>>> import numpy as np
>>> np.set_printoptions(precision=3, suppress=True, linewidth=140)
>>> def rd(a):
...     return np.round(a, 3) + 0
... 
>>> J = np.load("dump.npy")
>>> rd(J)
array([[ 1.505, -0.241, -1.362, -1.275],
       [-0.241, -0.671,  0.577, -0.074],
       [-1.362,  0.577,  0.391,  0.406],
       [-1.275, -0.074,  0.406, -0.225]])
>>> rk = np.linalg.matrix_rank(J)
>>> rk
np.int64(3)
>>> null = np.linalg.svd(J)[2][rk:].T
>>> np.linalg.matrix_rank(J.T @ J), np.linalg.matrix_rank(J @ J.T)
(np.int64(3), np.int64(3))
>>> rd(J @ null)
array([[0.],
       [0.],
       [0.],
       [0.]])
>>> A = np.load("x.npy")
>>> A
array([[ 3, -1,  1],
       [ 0,  0,  0],
       [ 0,  0,  0],
       [ 6, -2,  2]])
>>> np.all(np.linalg.eigvalsh(J) > 0)
np.False_
>>> def softmax(z):
...     e = np.exp(z - z.max(axis=-1, keepdims=True))
...     return e / e.sum(axis=-1, keepdims=True)
... 
>>> rd(softmax(A[3] + 5))
array([0.982, 0.   , 0.018])
>>> rd(softmax(A).sum(axis=1))
array([1., 1., 1., 1.])
>>> rd(softmax(A[3]))
array([0.982, 0.   , 0.018])
>>> rd(softmax(10 * A[3]))
array([1., 0., 0.])
>>> att = A @ A.T / np.sqrt(3)
>>> rd(softmax(att)[3] @ A)
array([ 6., -2.,  2.])
>>> rd(softmax(att))
array([[0.002, 0.   , 0.   , 0.998],
       [0.25 , 0.25 , 0.25 , 0.25 ],
       [0.25 , 0.25 , 0.25 , 0.25 ],
       [0.   , 0.   , 0.   , 1.   ]])
>>> rd(softmax(att + np.triu(np.full(att.shape, -np.inf), 1)))
array([[1.   , 0.   , 0.   , 0.   ],
       [0.5  , 0.5  , 0.   , 0.   ],
       [0.333, 0.333, 0.333, 0.   ],
       [0.   , 0.   , 0.   , 1.   ]])
>>> np.argsort(-np.linalg.norm(A, axis=0).round(6), kind="stable")[:3]
array([0, 1, 2])
>>> rk = np.linalg.matrix_rank(A)
>>> rk
np.int64(1)
>>> null = np.linalg.svd(A)[2][rk:].T
>>> null.shape
(3, 2)
>>> [int(np.linalg.matrix_rank(A[:i])) for i in range(1, len(A) + 1)]
[1, 1, 1, 1]
>>> rd(A @ null)
array([[0., 0.],
       [0., 0.],
       [0., 0.],
       [0., 0.]])
>>> np.linalg.matrix_rank(A.T @ A), np.linalg.matrix_rank(A @ A.T)
(np.int64(1), np.int64(1))
>>> np.allclose(A @ null, 0)
True
